$ python -q
>>> import numpy as np
>>> np.set_printoptions(suppress=True, linewidth=200)
>>> def rd(a):
...     return np.round(a, 2) + 0
... 
>>> M = np.load("m.npy")
>>> print(M)
[[ 2.02  8.19 -0.01]
 [-0.78 -3.39  0.01]
 [-0.2  -0.72  0.02]
 [ 0.28  1.12 -0.01]
 [-0.11 -0.51  0.03]
 [ 0.97  4.08 -0.01]
 [ 0.24  1.    0.05]
 [ 0.71  2.92  0.  ]
 [ 1.76  7.13 -0.06]
 [-0.24 -0.76  0.03]]
>>> # column 1 dominates
>>> C2 = np.cov(M, rowvar=False)
>>> print(C2.shape)
(3, 3)
>>> print(np.argsort(-M.std(axis=0).round(6), kind="stable"))
[1 0 2]
>>> print(rd(np.corrcoef(M.T)))
[[ 1.    1.   -0.69]
 [ 1.    1.   -0.68]
 [-0.69 -0.68  1.  ]]
>>> print(rd(np.polyfit(M[:, 1], M[:, 0], 1)))
[0.24 0.  ]
>>> print(rd(np.linalg.eigvalsh(C2)[::-1]))
[14.35  0.    0.  ]
>>> print(rd(M.std(axis=0)))
[0.86 3.49 0.03]
>>> print(rd(np.median(M, axis=0)))
[0.26 1.06 0.  ]
>>> J = np.array([[52.0, -49.0, 21.0, 49.0],
...     [-49.0, 52.0, -21.0, -49.0],
...     [21.0, -21.0, 12.0, 21.0],
...     [49.0, -49.0, 21.0, 52.0]])
>>> U, sigma, Vt = np.linalg.svd(J)
>>> print(rd(sigma))
[159.   3.   3.   3.]
>>> print(np.argmax(sigma[:-1] / (sigma[1:] + 1e-6)) + 1)
1
>>> out = U[:, :1] @ np.diag(sigma[:1]) @ Vt[:1]
>>> print(rd(out))
[[ 49.94 -49.94  21.4   49.94]
 [-49.94  49.94 -21.4  -49.94]
 [ 21.4  -21.4    9.17  21.4 ]
 [ 49.94 -49.94  21.4   49.94]]
>>> print(rd(np.linalg.norm(J - out, 2)), sigma[1])
3.0 3.0
>>> print(np.linalg.matrix_rank(J, rtol=0.05))
1
>>> E = np.load("data.npy")
>>> print(E)
[[-2. -4.  0.  0.]
 [-1. -9.  0.  0.]
 [ 0.  0.  1.  2.]
 [ 0.  0.  0.  0.]]
>>> th = np.radians(180)
>>> R = np.eye(4)
>>> R[1, 1] = R[3, 3] = np.cos(th)
>>> R[1, 3], R[3, 1] = -np.sin(th), np.sin(th)
>>> print(rd(R))
[[ 1.  0.  0.  0.]
 [ 0. -1.  0.  0.]
 [ 0.  0.  1.  0.]
 [ 0.  0.  0. -1.]]
>>> out = E @ R.T
>>> print(np.allclose(E @ E.T, out @ out.T))
True
>>> print(np.abs(out - E).max(axis=0))
[ 0. 18.  0.  4.]
>>> print(rd(np.linalg.det(R)), np.trace(R))
1.0 0.0
>>> print(np.allclose(np.linalg.norm(E, axis=1), np.linalg.norm(out, axis=1)))
True
